>>> import numpy as np
>>> from numpy import linalg as LA
>>> np.set_printoptions(suppress=True, linewidth=160)
>>> B = np.array([[-4, 4, 3, -3, 2, 2, 3, -1, -5],
...     [-5, -3, 0, -1, -5, -4, 0, 3, -4],
...     [2, 2, -4, -3, 2, -5, -5, -3, 5],
...     [5, 1, -4, -1, -4, -4, -4, 2, 3],
...     [2, -2, -4, -3, -1, -4, 1, -1, 0],
...     [5, -1, 1, 5, 1, 0, 3, -4, -5],
...     [-1, -4, 5, 5, 1, 0, 5, -5, -5],
...     [-5, 0, 4, -2, 5, 0, -1, -3, -2],
...     [0, -1, 3, 0, -3, 0, -1, 2, -5]])
>>> cent = np.array([[1, -2, 2, 2], [2, 1, 0, 0], [-2, 0, 1, -1], [-2, -1, -2, 1]])
>>> E = np.block([[B, np.array([[2, 0, -2, -1],
...     [2, -2, 0, -1],
...     [2, 0, 3, -2],
...     [3, -2, 2, -1],
...     [1, -3, -3, -2],
...     [-2, 0, 3, -3],
...     [-3, -1, 1, -3],
...     [0, 3, -3, -3],
...     [1, 3, -3, -2]])], [np.zeros((4, 9)), cent]])
>>> E
array([[-4.,  4.,  3., -3.,  2.,  2.,  3., -1., -5.,  2.,  0., -2., -1.],
       [-5., -3.,  0., -1., -5., -4.,  0.,  3., -4.,  2., -2.,  0., -1.],
       [ 2.,  2., -4., -3.,  2., -5., -5., -3.,  5.,  2.,  0.,  3., -2.],
       [ 5.,  1., -4., -1., -4., -4., -4.,  2.,  3.,  3., -2.,  2., -1.],
       [ 2., -2., -4., -3., -1., -4.,  1., -1.,  0.,  1., -3., -3., -2.],
       [ 5., -1.,  1.,  5.,  1.,  0.,  3., -4., -5., -2.,  0.,  3., -3.],
       [-1., -4.,  5.,  5.,  1.,  0.,  5., -5., -5., -3., -1.,  1., -3.],
       [-5.,  0.,  4., -2.,  5.,  0., -1., -3., -2.,  0.,  3., -3., -3.],
       [ 0., -1.,  3.,  0., -3.,  0., -1.,  2., -5.,  1.,  3., -3., -2.],
       [ 0.,  0.,  0.,  0.,  0.,  0.,  0.,  0.,  0.,  1., -2.,  2.,  2.],
       [ 0.,  0.,  0.,  0.,  0.,  0.,  0.,  0.,  0.,  2.,  1.,  0.,  0.],
       [ 0.,  0.,  0.,  0.,  0.,  0.,  0.,  0.,  0., -2.,  0.,  1., -1.],
       [ 0.,  0.,  0.,  0.,  0.,  0.,  0.,  0.,  0., -2., -1., -2.,  1.]])
>>> B = LA.inv(E)
>>> round(LA.cond(E), 2)
np.float64(395.53)
>>> np.round(LA.slogdet(E)[0], 2)
np.float64(-1.0)
>>> J = np.loadtxt("out7.csv", delimiter=",")
>>> J
array([[ 5.86, -0.09,  7.17,  4.93,  1.04,  0.9 ,  0.11,  5.89,  4.15,  2.05],
       [ 6.08,  0.1 ,  6.92,  5.11,  1.02,  0.9 ,  0.12,  6.03,  4.07,  1.9 ],
       [ 5.97,  0.01,  6.91,  5.05,  0.96,  1.1 , -0.04,  5.88,  3.85,  2.  ],
       [ 5.97, -0.11,  7.1 ,  4.88,  1.04,  0.99,  0.26,  5.93,  4.23,  2.08],
       [ 5.88,  0.13,  7.16,  4.9 ,  0.98,  0.82,  0.15,  6.16,  4.35,  1.95],
       [ 6.09,  0.02,  7.03,  5.11,  0.96,  0.92,  0.09,  6.08,  3.95,  1.92],
       [ 6.03,  0.15,  6.86,  4.88,  0.89,  0.88, -0.07,  5.79,  3.94,  2.09],
       [ 6.04, -0.01,  6.92,  4.87,  0.95,  1.02, -0.01,  6.1 ,  4.11,  2.14],
       [ 6.04, -0.14,  6.93,  4.99,  1.1 ,  0.91, -0.04,  6.03,  4.  ,  1.96],
       [ 5.95,  0.04,  6.94,  5.09,  1.11,  0.95, -0.08,  5.98,  3.97,  2.07],
       [ 5.9 ,  0.03,  6.93,  4.92,  1.02,  0.98, -0.06,  5.96,  4.01,  2.02],
       [ 5.93, -0.05,  7.07,  4.99,  0.98,  0.95,  0.01,  5.97,  3.98,  2.2 ],
       [ 5.91,  0.12,  6.94,  4.87,  1.09,  1.1 ,  0.01,  6.04,  4.07,  2.11],
       [ 5.98,  0.16,  7.12,  5.08,  0.95,  0.94,  0.03,  5.95,  3.8 ,  2.  ],
       [ 5.9 ,  0.06,  6.84,  4.84,  0.99,  1.2 ,  0.17,  5.92,  4.06,  1.91],
       [ 1.09,  8.88,  7.09,  6.08,  4.9 ,  8.11, -0.01,  7.09,  9.21,  3.9 ],
       [ 1.04,  9.  ,  7.  ,  6.1 ,  5.14,  8.04, -0.12,  6.92,  8.94,  3.81],
       [ 1.12,  9.04,  7.03,  6.06,  5.2 ,  8.09, -0.04,  7.33,  8.92,  3.91],
       [ 0.87,  9.04,  7.05,  5.88,  4.97,  7.94,  0.24,  6.87,  8.84,  3.86],
       [ 0.91,  9.14,  6.93,  6.06,  5.05,  8.1 ,  0.  ,  6.9 ,  9.1 ,  3.97],
       [ 1.12,  8.96,  6.93,  5.86,  4.89,  7.9 ,  0.13,  7.03,  9.02,  3.96],
       [ 0.85,  9.2 ,  6.89,  5.95,  4.92,  7.96,  0.07,  7.02,  9.03,  4.07],
       [ 1.03,  8.93,  6.9 ,  5.93,  5.09,  7.98,  0.09,  7.02,  8.91,  4.02],
       [ 1.13,  9.21,  7.13,  5.91,  5.07,  8.03,  0.11,  7.06,  8.88,  4.01],
       [ 0.94,  8.89,  7.06,  5.93,  5.09,  7.95, -0.05,  6.93,  9.04,  3.91],
       [ 0.85,  8.94,  6.91,  6.1 ,  4.88,  8.11,  0.14,  7.08,  8.88,  3.97],
       [ 0.88,  9.06,  6.96,  5.98,  4.98,  8.07,  0.05,  7.07,  8.92,  3.89],
       [ 1.04,  8.99,  7.11,  6.05,  4.92,  8.22, -0.13,  6.96,  9.07,  3.96],
       [ 0.97,  8.89,  7.1 ,  5.94,  4.92,  8.06,  0.07,  7.13,  9.29,  3.96],
       [ 0.98,  9.01,  6.95,  6.04,  4.86,  7.95,  0.01,  6.81,  8.83,  3.87],
       [ 7.96, -0.16,  1.07,  6.96,  3.  ,  5.98,  6.96,  0.21,  0.94,  2.02],
       [ 8.04,  0.27,  1.13,  7.02,  2.97,  6.16,  7.21, -0.15,  0.92,  2.19],
       [ 8.03,  0.06,  1.21,  6.95,  2.92,  6.01,  6.84, -0.03,  1.06,  1.9 ],
       [ 7.94,  0.03,  1.02,  7.15,  2.9 ,  5.95,  7.24,  0.02,  0.9 ,  2.12],
       [ 8.13,  0.02,  1.04,  7.03,  2.98,  5.93,  6.99,  0.06,  1.18,  1.92],
       [ 7.99,  0.04,  0.91,  7.02,  2.82,  5.9 ,  7.  ,  0.05,  0.93,  2.02],
       [ 8.09, -0.2 ,  1.07,  6.92,  2.85,  5.84,  6.86,  0.05,  1.19,  1.98],
       [ 8.05,  0.05,  0.9 ,  7.11,  2.92,  5.94,  6.95, -0.05,  1.12,  2.03],
       [ 8.  ,  0.1 ,  0.97,  7.09,  2.99,  6.14,  7.02,  0.05,  1.05,  2.01],
       [ 7.96, -0.09,  1.17,  6.95,  3.04,  6.11,  7.06,  0.08,  0.91,  1.97],
       [ 7.97, -0.08,  0.9 ,  6.98,  3.13,  5.92,  7.1 , -0.17,  1.11,  1.7 ],
       [ 7.85, -0.12,  0.95,  7.1 ,  2.97,  5.88,  6.9 ,  0.14,  0.94,  1.91],
       [ 7.99,  0.06,  1.1 ,  7.05,  2.79,  6.1 ,  6.67, -0.05,  0.91,  1.74],
       [ 7.87, -0.15,  1.04,  6.89,  3.01,  6.05,  7.05, -0.17,  1.08,  2.04],
       [ 7.88,  0.01,  1.09,  7.16,  2.98,  5.91,  7.23, -0.1 ,  1.01,  2.  ]])
>>> Uu, s, vt = LA.svd(J)
>>> np.argmax(s[:-1] / (s[1:] + 1e-6)) + 1
np.int64(3)
>>> B = Uu[:, :3] @ np.diag(s[:3]) @ vt[:3]
>>> LA.matrix_rank(B)
np.int64(3)
>>> feats = np.loadtxt("test5.csv", delimiter=",")
>>> feats
array([[0., 3., 1., 0., 0., 1., 0., 1., 1., 2., 2., 2.],
       [0., 3., 3., 3., 2., 1., 2., 2., 3., 0., 1., 1.],
       [0., 0., 1., 3., 1., 0., 3., 2., 3., 3., 3., 2.],
       [0., 0., 0., 2., 3., 2., 0., 2., 2., 3., 0., 1.],
       [0., 0., 0., 0., 1., 0., 1., 1., 1., 1., 2., 1.],
       [0., 0., 0., 0., 0., 1., 2., 0., 3., 1., 1., 0.],
       [0., 0., 0., 0., 0., 0., 1., 0., 1., 3., 2., 3.],
       [0., 0., 0., 0., 0., 0., 0., 3., 0., 3., 1., 0.],
       [0., 0., 0., 0., 0., 0., 0., 0., 2., 0., 0., 0.],
       [0., 0., 0., 0., 0., 0., 0., 0., 0., 3., 3., 1.],
       [0., 0., 0., 0., 0., 0., 0., 0., 0., 0., 1., 0.],
       [0., 0., 0., 0., 0., 0., 0., 0., 0., 0., 0., 1.]])
>>> rk = LA.matrix_rank(feats)
>>> rk
np.int64(11)
>>> N = LA.svd(feats)[2][rk:].T
>>> feats @ N
array([[0.],
       [0.],
       [0.],
       [0.],
       [0.],
       [0.],
       [0.],
       [0.],
       [0.],
       [0.],
       [0.],
       [0.]])
>>> N[:, 0] / N[np.abs(N[:, 0]).round(6).argmax(), 0]
array([1., 0., 0., 0., 0., 0., 0., 0., 0., 0., 0., 0.])
>>> [int(LA.matrix_rank(feats[:i])) for i in range(1, len(feats) + 1)]
[1, 2, 3, 4, 5, 6, 7, 8, 9, 10, 11, 11]
>>> np.allclose(feats @ N, 0)
True
>>> [int(LA.matrix_rank(feats[:, :j + 1])) for j in range(12)]
[0, 1, 2, 3, 4, 5, 6, 7, 8, 9, 10, 11]
>>> LA.matrix_rank(feats.T @ feats), LA.matrix_rank(feats @ feats.T)
(np.int64(11), np.int64(11))
>>> mat = np.load("block6.npy")
>>> mat.round(2) + 0
array([[ 20.78,  22.39,  -3.33,  -1.84,  -5.7 ,  22.2 ,   3.29,  24.89,   3.88, -47.46,  15.94,  -9.74],
       [ 17.28,  18.82,  -1.52,  -3.19,  -5.65,  19.82,   3.62,  22.46,   1.68, -41.6 ,  15.84,  -8.43],
       [ 10.24,  11.6 ,   1.83,  -5.53,  -5.51,  14.76,   4.11,  17.41,  -2.35, -29.47,  15.12,  -5.94],
       [  5.31,   6.51,   3.8 ,  -6.67,  -5.33,  10.88,   4.22,  13.67,  -4.66, -20.52,  13.96,  -4.32],
       [  3.8 ,   4.94,   4.3 ,  -6.89,  -5.24,   9.6 ,   4.2 ,  12.45,  -5.23, -17.64,  13.42,  -3.84],
       [  1.36,   2.38,   4.93,  -7.02,  -5.04,   7.35,   4.04,  10.33,  -5.93, -12.75,  12.22,  -3.11],
       [  0.76,   1.75,   5.04,  -6.98,  -4.97,   6.76,   3.97,   9.77,  -6.04, -11.49,  11.84,  -2.93],
       [  0.42,   1.38,   5.09,  -6.95,  -4.93,   6.4 ,   3.92,   9.44,  -6.09, -10.74,  11.6 ,  -2.83],
       [  0.22,   1.18,   5.11,  -6.92,  -4.9 ,   6.2 ,   3.89,   9.25,  -6.11, -10.32,  11.45,  -2.77],
       [ -0.69,   0.2 ,   5.17,  -6.73,  -4.74,   5.18,   3.72,   8.28,  -6.13,  -8.24,  10.66,  -2.51],
       [ -1.53,  -0.73,   5.09,  -6.39,  -4.52,   4.11,   3.47,   7.25,  -5.99,  -6.11,   9.68,  -2.25],
       [ -2.65,  -2.05,   4.37,  -5.1 ,  -3.84,   2.04,   2.71,   5.09,  -5.03,  -2.28,   7.12,  -1.81],
       [ -2.64,  -2.22,   3.24,  -3.61,  -3.  ,   0.82,   1.91,   3.49,  -3.63,  -0.37,   4.79,  -1.49],
       [ -2.03,  -1.76,   2.07,  -2.22,  -2.09,   0.21,   1.19,   2.25,  -2.25,   0.34,   2.88,  -1.14],
       [ -0.05,  -0.05,   0.04,  -0.04,  -0.05,  -0.01,   0.02,   0.05,  -0.04,   0.02,   0.05,  -0.04],
       [ -0.02,  -0.02,   0.02,  -0.02,  -0.02,   0.  ,   0.01,   0.02,  -0.02,   0.01,   0.02,  -0.02],
       [  1.61,   1.44,  -1.04,   0.99,   1.68,   0.33,  -0.61,  -1.67,   0.95,  -0.87,  -1.31,   1.27],
       [  3.38,   3.03,  -1.7 ,   1.46,   3.81,   1.  ,  -1.07,  -3.86,   1.25,  -2.04,  -2.12,   3.3 ],
       [  3.57,   3.2 ,  -1.74,   1.46,   4.05,   1.09,  -1.1 ,  -4.12,   1.23,  -2.16,  -2.17,   3.56],
       [  3.83,   3.43,  -1.77,   1.46,   4.43,   1.22,  -1.15,  -4.52,   1.17,  -2.35,  -2.22,   3.96],
       [  5.06,   4.52,  -1.68,   1.1 ,   6.44,   1.96,  -1.26,  -6.77,   0.5 ,  -3.22,  -2.19,   6.31],
       [  5.38,   4.8 ,  -1.55,   0.88,   7.07,   2.2 ,  -1.26,  -7.51,   0.16,  -3.44,  -2.09,   7.11],
       [  5.45,   4.86,  -1.52,   0.83,   7.21,   2.25,  -1.25,  -7.68,   0.08,  -3.49,  -2.06,   7.3 ],
       [  5.67,   5.06,  -1.38,   0.62,   7.71,   2.44,  -1.24,  -8.27,  -0.24,  -3.64,  -1.94,   7.94],
       [  6.01,   5.34,  -1.1 ,   0.21,   8.55,   2.75,  -1.18,  -9.3 ,  -0.84,  -3.86,  -1.69,   9.08],
       [  6.93,   6.05,   1.05,  -2.6 ,  12.51,   4.17,  -0.6 , -14.47,  -4.75,  -4.26,   0.25,  14.93],
       [  6.99,   6.07,   1.58,  -3.26,  13.24,   4.42,  -0.44, -15.49,  -5.65,  -4.23,   0.73,  16.1 ],
       [  7.02,   6.07,   2.1 ,  -3.9 ,  13.91,   4.65,  -0.28, -16.44,  -6.52,  -4.16,   1.19,  17.19],
       [  6.5 ,   5.35,   6.44,  -9.1 ,  18.55,   6.06,   1.11, -23.35, -13.49,  -2.99,   5.06,  25.21],
       [  6.35,   5.17,   7.08,  -9.85,  19.15,   6.23,   1.32, -24.28, -14.5 ,  -2.75,   5.62,  26.29],
       [  4.95,   3.62,  11.83, -15.36,  23.13,   7.23,   2.91, -30.74, -21.81,  -0.68,   9.78,  33.82],
       [  1.53,  -0.01,  20.41, -25.12,  29.23,   8.44,   5.81, -41.35, -34.72,   3.96,  17.17,  46.18],
       [ -0.12,  -1.73,  24.01, -29.18,  31.54,   8.8 ,   7.05, -45.57, -40.07,   6.13,  20.24,  51.09],
       [ -0.37,  -1.98,  24.53, -29.76,  31.87,   8.85,   7.22, -46.17, -40.84,   6.45,  20.68,  51.79],
       [ -3.47,  -5.2 ,  30.82, -36.79,  35.65,   9.32,   9.38, -53.3 , -50.1 ,  10.48,  26.  ,  60.07],
       [ -6.36,  -8.17,  36.34, -42.92,  38.78,   9.62,  11.28, -59.4 , -58.17,  14.21,  30.63,  67.13],
       [ -8.14, -10.  ,  39.62, -46.56,  40.58,   9.75,  12.42, -62.96, -62.96,  16.5 ,  33.38,  71.25],
       [-10.27, -12.19,  43.48, -50.82,  42.63,   9.87,  13.75, -67.1 , -68.56,  19.24,  36.59,  76.03],
       [-12.74, -14.71,  47.82, -55.6 ,  44.89,   9.97,  15.25, -71.71, -74.85,  22.39,  40.19,  81.35],
       [-12.94, -14.92,  48.17, -55.99,  45.07,   9.97,  15.37, -72.07, -75.35,  22.65,  40.48,  81.78],
       [-13.85, -15.85,  49.75, -57.72,  45.87,  10.  ,  15.91, -73.73, -77.63,  23.81,  41.79,  83.69]])
>>> # rows and columns are dependent
>>> Uu, s, vt = LA.svd(mat)
>>> evecs = vt[:(s > 1e-8).sum()]
>>> rng = np.random.default_rng(657734)
>>> x = mat[40] + -3 * mat[25] + rng.integers(2) * np.eye(12)[9]
>>> x.round(2)
array([-34.65, -34.  ,  46.6 , -49.91,   8.35,  -2.53,  17.72, -30.32, -63.38,  36.6 ,  41.05,  38.89])
>>> np.round(np.diag(evecs.T @ evecs), 2)
array([0.21, 0.2 , 0.15, 0.2 , 0.23, 0.14, 0.04, 0.42, 0.27, 0.5 , 0.3 , 0.33])
>>> np.round(evecs.T @ evecs, 2) + 0
array([[ 0.21,  0.21, -0.1 ,  0.07,  0.12,  0.11, -0.04, -0.05,  0.09, -0.25, -0.04,  0.07],
       [ 0.21,  0.2 , -0.09,  0.06,  0.1 ,  0.12, -0.03, -0.02,  0.08, -0.27, -0.02,  0.06],
       [-0.1 , -0.09,  0.15, -0.17, -0.02,  0.03,  0.07,  0.  , -0.2 ,  0.03,  0.18,  0.07],
       [ 0.07,  0.06, -0.17,  0.2 ,  0.01, -0.07, -0.08,  0.  ,  0.23,  0.03, -0.22, -0.09],
       [ 0.12,  0.1 , -0.02,  0.01,  0.23,  0.03, -0.04, -0.28, -0.03, -0.02, -0.07,  0.25],
       [ 0.11,  0.12,  0.03, -0.07,  0.03,  0.14,  0.03,  0.04, -0.06, -0.25,  0.13,  0.05],
       [-0.04, -0.03,  0.07, -0.08, -0.04,  0.03,  0.04,  0.05, -0.09, -0.03,  0.11,  0.  ],
       [-0.05, -0.02,  0.  ,  0.  , -0.28,  0.04,  0.05,  0.42,  0.07, -0.16,  0.12, -0.33],
       [ 0.09,  0.08, -0.2 ,  0.23, -0.03, -0.06, -0.09,  0.07,  0.27, -0.02, -0.23, -0.15],
       [-0.25, -0.27,  0.03,  0.03, -0.02, -0.25, -0.03, -0.16, -0.02,  0.5 , -0.15,  0.01],
       [-0.04, -0.02,  0.18, -0.22, -0.07,  0.13,  0.11,  0.12, -0.23, -0.15,  0.3 ,  0.02],
       [ 0.07,  0.06,  0.07, -0.09,  0.25,  0.05,  0.  , -0.33, -0.15,  0.01,  0.02,  0.33]])
>>> round(float(LA.norm(x - evecs.T @ evecs @ x)), 2)
0.0
>>> LA.matrix_rank(np.vstack([mat, x]))
np.int64(3)
